$ python -q
>>> import numpy as np
>>> np.set_printoptions(precision=4, suppress=True, linewidth=120, floatmode="fixed")
>>> arr = np.load("w.npy")
>>> arr
array([[ 1.0000, -3.0000,  0.0000],
       [-3.0000, -1.0000, -3.0000],
       [ 0.0000, -3.0000, -3.0000]])
>>> np.all(np.linalg.eigvalsh(arr) > 0)
np.False_
>>> np.round(np.linalg.eigvalsh(arr).min(), 4)
np.float64(-5.6904)
>>> rng = np.random.default_rng(7053)
>>> z = rng.permutation(3)
>>> z
array([1, 0, 2])
>>> other = arr[z][:, z]
>>> np.diag(other)
array([-1.0000,  1.0000, -3.0000])
>>> ev, vecs = np.linalg.eigh(arr)
>>> x = np.array([0, 0, 0])
>>> np.linalg.eigvalsh(arr[1:, 1:])
array([-5.1623,  1.1623])
>>> print(vecs * np.abs(ev) @ vecs.T)
[[ 2.7543 -0.3669  1.5097]
 [-0.3669  4.0194  1.6461]
 [ 1.5097  1.6461  3.6071]]
>>> vecs * np.maximum(ev, 0) @ vecs.T
array([[ 1.8771, -1.6834,  0.7549],
       [-1.6834,  1.5097, -0.6770],
       [ 0.7549, -0.6770,  0.3036]])
>>> np.abs(arr).sum(axis=1).max(), np.round(np.abs(ev).max(), 4)
(np.float64(7.0), np.float64(5.6904))
>>> x @ arr @ x
np.float64(0.0)
>>> def softmax(z):
...     e = np.exp(z - z.max(axis=-1, keepdims=True))
...     return e / e.sum(axis=-1, keepdims=True)
... 
>>> np.round(softmax(10 * arr[2]), 4) + 0
array([1.0000, 0.0000, 0.0000])
>>> softmax(arr).sum(axis=1)
array([1.0000, 1.0000, 1.0000])
>>> softmax(arr[2] + 4)
array([0.9094, 0.0453, 0.0453])
>>> S = arr @ arr.T / np.sqrt(3)
>>> print(softmax(S)[2] @ arr)
[-0.0852 -2.9396 -2.9840]
>>> np.round(softmax(S + np.triu(np.full(S.shape, -np.inf), 1)), 4) + 0
array([[1.0000, 0.0000, 0.0000],
       [0.0000, 1.0000, 0.0000],
       [0.0053, 0.0302, 0.9645]])
>>> np.round(softmax(S), 4) + 0
array([[0.6392, 0.0020, 0.3588],
       [0.0000, 0.9827, 0.0173],
       [0.0053, 0.0302, 0.9645]])
>>> ev, vecs = np.linalg.eig(arr)
>>> np.sort(np.linalg.eigvals(np.linalg.inv(arr)))
array([-1.0000, -0.1757,  0.2710])
>>> round(float(np.prod(ev)), 4)
21.0
>>> np.sort(np.linalg.eigvals(arr @ arr))
array([ 1.0000, 13.6192, 32.3808])
>>> ev
array([ 3.6904, -1.0000, -5.6904])
>>> W0 = np.load("block12.npy")
>>> W0
array([[ -0.6000,  -0.4000,  -0.1000, -10.0000],
       [ -0.2000,  -1.0000,  -0.2000, -12.0000],
       [  1.1000,   1.4000,  -0.8000, -38.0000],
       [  1.1000,  -0.3000,   0.1000, -34.0000]])
>>> # column 3 is much longer than the rest
>>> other = np.linalg.inv(W0)
>>> (np.abs(other) > 1e-9).astype(int)
array([[1, 1, 1, 1],
       [1, 1, 1, 1],
       [1, 1, 1, 1],
       [1, 1, 1, 1]])
>>> print(round(np.linalg.det(W0) * np.linalg.det(other), 4))
1.0
>>> np.linalg.inv(other)
array([[ -0.6000,  -0.4000,  -0.1000, -10.0000],
       [ -0.2000,  -1.0000,  -0.2000, -12.0000],
       [  1.1000,   1.4000,  -0.8000, -38.0000],
       [  1.1000,  -0.3000,   0.1000, -34.0000]])
>>> round(np.linalg.cond(W0), 4)
np.float64(171.6223)
>>> np.round(softmax(W0[1]), 4) + 0
array([0.4083, 0.1834, 0.4083, 0.0000])
>>> np.round(softmax(10 * W0[1]), 4) + 0
array([0.4999, 0.0002, 0.4999, 0.0000])
>>> S = W0 @ W0.T / np.sqrt(4)
>>> softmax(S).round(6).argmax(axis=1)
array([2, 2, 2, 2])
>>> np.round(softmax(S + np.triu(np.full(S.shape, -np.inf), 1)), 4) + 0
array([[1.0000, 0.0000, 0.0000, 0.0000],
       [0.0000, 1.0000, 0.0000, 0.0000],
       [0.0000, 0.0000, 1.0000, 0.0000],
       [0.0000, 0.0000, 1.0000, 0.0000]])
>>> K = np.load("mat.npy")
>>> K
array([[ 6.9925,  0.1766,  5.0397],
       [ 6.9342,  0.1915,  5.0695],
       [ 6.9874,  0.0801,  5.0251],
       [ 7.0216, -0.0177,  4.8660],
       [ 6.8603, -0.0159,  4.9678],
       [ 6.9323, -0.2678,  5.0053],
       [ 7.0389, -0.0690,  5.0805],
       [ 6.8893,  0.0214,  5.0811],
       [ 6.9943,  0.0506,  5.0266],
       [ 7.1495, -0.0346,  5.0600],
       [ 7.1315,  0.0237,  5.1485],
       [ 3.0642,  3.9894,  7.1295],
       [ 3.0745,  4.2122,  6.9673],
       [ 2.7330,  3.9551,  7.0042],
       [ 2.9616,  3.8751,  6.9712],
       [ 3.0198,  3.8296,  6.9373],
       [ 3.0724,  3.9931,  7.1360],
       [ 2.9843,  3.9574,  7.0439],
       [ 3.0837,  3.9448,  6.8799],
       [ 2.9117,  4.0109,  7.0810],
       [ 3.2289,  4.0477,  6.9873],
       [ 3.0706,  3.9187,  6.8415]])
>>> Ac = (K - K.mean(axis=0)) / K.std(axis=0)
>>> np.argwhere(np.abs(Ac) > 2)
array([], shape=(0, 2), dtype=int64)
>>> Ac.std(axis=0)
array([1.0000, 1.0000, 1.0000])
>>> b = np.linalg.lstsq(np.delete(Ac, 0, axis=1), Ac[:, 0])[0]
>>> np.abs(b).argmax()
np.int64(0)
>>> np.linalg.cond(K) > 100
np.False_
>>> print(np.abs(np.linalg.svd(K)[2][-1]))
[0.4148 0.7026 0.5782]
>>> print(round(np.log10(np.linalg.cond(K))))
2
>>> np.linalg.matrix_rank(K, rtol=0.1)
np.int64(2)
>>> [round(float(x), 4) for x in np.linalg.svd(K, compute_uv=False)[:3]]
[37.885, 13.9551, 0.4447]
>>> print(np.round(np.linalg.norm(K, 2) / np.linalg.norm(K), 4))
0.9383
>>> other = np.array([[5, 2], [6, 7], [7, 0]])
>>> print(np.linalg.matrix_rank(K @ other))
2
>>> np.linalg.matrix_rank(np.vstack([K, other.T]))
np.int64(3)
>>> np.einsum("ij->j", K)
array([110.1365,  43.8729, 132.3492])
>>> np.vstack([K, other.T]).shape
(24, 3)
>>> X = np.load("a.npy")
>>> print(X)
[[-4.1309 -0.3848 -9.0988]
 [ 0.8111  9.9071 -1.0918]
 [ 6.5108  2.5165 -7.1608]
 [ 6.9485  6.9786 -1.7373]
 [ 2.9644  2.8407 -9.1183]
 [-5.9548 -1.5997 -7.8728]
 [-1.9622  9.7786  0.7273]
 [ 6.1066  7.8596 -0.9679]
 [ 9.3300 -3.3141  1.4028]
 [-8.6010  1.8350  4.7598]
 [-7.3336 -3.3796  5.8989]
 [-7.3993  6.6519  1.0009]]
>>> x = np.array([1, -9, 4])
>>> y = X @ x
>>> b, lr = np.zeros(3), 1 / np.linalg.norm(X, 2) ** 2
>>> for i in range(200):
...     b -= lr * X.T @ (X @ b - y)
...     if i % 50 == 0: print(i, round(np.linalg.norm(X @ b - y), 4))
... 
0 53.5305
50 0.0
100 0.0
150 0.0
>>> np.round(np.linalg.cond(X), 4)
np.float64(1.3777)
>>> print(np.abs(X).max())
9.9071
>>> X.sum(axis=0)
array([ -2.7104,  39.6898, -23.2580])
>>> np.count_nonzero(X)
np.int64(36)
>>> proj = X @ np.linalg.solve(X.T @ X, X.T)
>>> np.allclose(proj @ proj, proj)
True
>>> np.diag(proj)
array([0.3398, 0.2516, 0.2004, 0.2052, 0.2455, 0.3379, 0.2756, 0.2188, 0.2574, 0.2173, 0.1873, 0.2631])
>>> print(np.round(np.trace(proj), 4))
3.0
>>> np.round(np.linalg.eigvalsh(proj), 4) + 0
array([0.0000, 0.0000, 0.0000, 0.0000, 0.0000, 0.0000, 0.0000, 0.0000, 0.0000, 1.0000, 1.0000, 1.0000])
>>> W2 = K[[10, 16]].astype(float)
>>> for _ in range(5):
...     z = np.linalg.norm(K[:, None] - W2, axis=-1).argmin(axis=1)
...     W2 = np.array([K[z == j].mean(axis=0) for j in range(2)])
... 
>>> print(z)
[0 0 0 0 0 0 0 0 0 0 0 1 1 1 1 1 1 1 1 1 1 1]
>>> W2
array([[6.9938, 0.0126, 5.0336],
       [3.0186, 3.9758, 6.9981]])
>>> M = np.load("layer17.npy")
>>> M
array([[-1, -1, -3],
       [-3, -1, -1],
       [-1, -3, -1]])
>>> other = M / np.sqrt((M ** 2).mean(axis=1, keepdims=True))
>>> np.linalg.norm(other, axis=1)
array([1.7321, 1.7321, 1.7321])
>>> print(other[1])
[-1.5667 -0.5222 -0.5222]
>>> M - M.mean(axis=1, keepdims=True)
array([[ 0.6667,  0.6667, -1.3333],
       [-1.3333,  0.6667,  0.6667],
       [ 0.6667, -1.3333,  0.6667]])
>>> np.linalg.matrix_rank(other) == np.linalg.matrix_rank(M)
np.True_
>>> u = np.array([1, 3])
>>> print(np.polyval(u, M[1]))
[0 2 2]
>>> print(np.convolve(M[1], u))
[ -3 -10  -4  -3]
>>> print(np.correlate(M[1], M[0], "full"))
[9 6 7 2 1]
>>> np.cross(M[1, :3], M[0, :3])
array([ 2, -8,  2])
>>> np.round(np.linalg.norm(M, "nuc"), 4)
np.float64(9.0)
>>> print(round(np.linalg.norm(M[0], 1), 4), round(float(np.linalg.norm(M[0], np.inf)), 4))
5.0 3.0
>>> np.round(np.linalg.norm(M, 1), 4), np.round(np.linalg.norm(M, np.inf), 4)
(np.float64(5.0), np.float64(5.0))
>>> np.round(np.linalg.norm(M) ** 2 / np.linalg.norm(M, 2) ** 2, 4)
np.float64(1.32)
>>> np.linalg.norm(M, axis=1).argmax()
np.int64(0)
>>> np.linalg.norm(M, axis=1)
array([3.3166, 3.3166, 3.3166])
>>> Q, Rm = np.linalg.qr(M)
>>> Rm
array([[ 3.3166,  2.1106,  2.1106],
       [ 0.0000, -2.5584, -0.9949],
       [ 0.0000,  0.0000,  2.3570]])
>>> np.allclose(Rm.T @ Rm, M.T @ M)
True
>>> print(Q @ Rm)
[[-1.0000 -1.0000 -3.0000]
 [-3.0000 -1.0000 -1.0000]
 [-1.0000 -3.0000 -1.0000]]
>>> np.trace(Q @ Q.T)
np.float64(3.0)
>>> print([int(np.linalg.matrix_rank(np.linalg.matrix_power(Rm, p))) for p in range(1, 4)])
[3, 3, 3]
>>> np.linalg.matrix_rank(Rm - Rm[0, 0] * np.eye(3))
np.int64(2)
>>> data = np.load("arr.npy")
>>> data
array([[  0.0000,  19.4275,   6.1425],
       [  0.0000,  -2.2151,  -1.0717],
       [  0.0000,   8.4024,   2.4675],
       [  0.0000,  12.1187,   3.7062],
       [  0.0000,   6.7766,   1.9255],
       [  0.0000,   5.7789,   1.5930],
       [  0.0000,   2.5962,   0.5321],
       [  0.0000,  11.9945,   3.6648],
       [  0.0000,   7.5931,   2.1977],
       [  0.0000, -14.1978,  -5.0659],
       [  0.0000,   1.0220,   0.0073],
       [  0.0000,   1.3666,   0.1222],
       [  0.0000, -14.1682,  -5.0561]])
>>> U, s, vt = np.linalg.svd(data)
>>> print(s)
[37.7651  1.0680  0.0000]
>>> np.argmax(s[:-1] / (s[1:] + 1e-6)) + 1
np.int64(2)
>>> other = U[:, :2] @ np.diag(s[:2]) @ vt[:2]
>>> round(float(np.abs(data - other).max()), 4)
0.0
>>> round(float(np.linalg.norm(data - other) / np.linalg.norm(data)), 4)
0.0
>>> print(round(float(np.linalg.norm(data - other, 2)), 4), s[2])
0.0 0.0
>>> print(np.linalg.matrix_rank(data, rtol=0.05))
1
>>> print(np.round(np.linalg.norm(data, 2) / np.linalg.norm(data), 4))
0.9996
>>> F = np.load("case12.npy")
>>> F
array([[ 5,  6,  7,  8],
       [ 9, 10, 11, 12]])
>>> print(np.round(np.linalg.norm(F[0], 1), 4), np.round(np.linalg.norm(F[0], np.inf), 4))
26.0 8.0
>>> np.round(np.linalg.norm(F, 2), 4)
np.float64(24.8894)
>>> round(float(np.linalg.norm(F, 1)), 4), round(float(np.linalg.norm(F, np.inf)), 4)
(20.0, 42.0)
>>> np.linalg.norm(F, axis=1)
array([13.1909, 21.1187])
>>> F[0] @ F[1]
np.int64(278)
>>> z = rng.integers(0, 3, 4)
>>> mat = (z[:, None] == z) * 5 + np.eye(4)
>>> mat
array([[6.0000, 5.0000, 0.0000, 5.0000],
       [5.0000, 6.0000, 0.0000, 5.0000],
       [0.0000, 0.0000, 6.0000, 0.0000],
       [5.0000, 5.0000, 0.0000, 6.0000]])
>>> other = np.linalg.inv(mat)
>>> np.allclose(other, mat.T)
False
>>> other
array([[ 0.6875, -0.3125,  0.0000, -0.3125],
       [-0.3125,  0.6875,  0.0000, -0.3125],
       [ 0.0000,  0.0000,  0.1667,  0.0000],
       [-0.3125, -0.3125,  0.0000,  0.6875]])
>>> np.round(np.linalg.slogdet(mat)[0], 4)
np.float64(1.0)
>>> np.round(np.linalg.cond(mat), 4)
np.float64(16.0)
>>> np.linalg.inv(other)
array([[6.0000, 5.0000, 0.0000, 5.0000],
       [5.0000, 6.0000, 0.0000, 5.0000],
       [0.0000, 0.0000, 6.0000, 0.0000],
       [5.0000, 5.0000, 0.0000, 6.0000]])
>>> Q, Rm = np.linalg.qr(other)
>>> np.round(Q.T @ Q, 4) + 0
array([[1.0000, 0.0000, 0.0000, 0.0000],
       [0.0000, 1.0000, 0.0000, 0.0000],
       [0.0000, 0.0000, 1.0000, 0.0000],
       [0.0000, 0.0000, 0.0000, 1.0000]])
>>> Q @ Rm
array([[ 0.6875, -0.3125,  0.0000, -0.3125],
       [-0.3125,  0.6875,  0.0000, -0.3125],
       [ 0.0000,  0.0000,  0.1667,  0.0000],
       [-0.3125, -0.3125,  0.0000,  0.6875]])
>>> np.allclose(Rm.T @ Rm, other.T @ other)
True
>>> print(Q)
[[-0.8412 -0.0412  0.0000  0.5392]
 [ 0.3824 -0.7504  0.0000  0.5392]
 [-0.0000 -0.0000  1.0000  0.0000]
 [ 0.3824  0.6597 -0.0000  0.6470]]
>>> print(np.abs(np.diag(Rm)))
[0.8173 0.7092 0.1667 0.1078]
>>> print(Rm)
[[-0.8173  0.4063  0.0000  0.4063]
 [ 0.0000 -0.7092  0.0000  0.7009]
 [ 0.0000  0.0000  0.1667  0.0000]
 [ 0.0000  0.0000  0.0000  0.1078]]
>>> d = np.linalg.norm(K[:, None] - K[None], axis=-1)
>>> print((d + 1e9 * np.eye(22)).round(6).argmin(axis=1))
[ 1  0  8  8  7  6  9  8  2 10  9 16 20 19 15 14 11 19 21 17 18 18]
>>> d[18].round(6).argsort(kind="stable")[:4]
array([18, 21, 15, 14])
>>> np.unravel_index(d.round(6).argmax(), d.shape)
(np.int64(5), np.int64(13))
>>> print(d.mean(axis=1).argmax())
13
>>> np.linalg.matrix_rank(d ** 2)
np.int64(5)
>>> d[:5, :5]
array([[0.0000, 0.0671, 0.0977, 0.2622, 0.2443],
       [0.0671, 0.0000, 0.1312, 0.3047, 0.2425],
       [0.0977, 0.1312, 0.0000, 0.1899, 0.1693],
       [0.2622, 0.3047, 0.1899, 0.0000, 0.1907],
       [0.2443, 0.2425, 0.1693, 0.1907, 0.0000]])
>>> np.flatnonzero(d[18] < d.mean() / 2)
array([11, 12, 13, 14, 15, 16, 17, 18, 19, 20, 21])
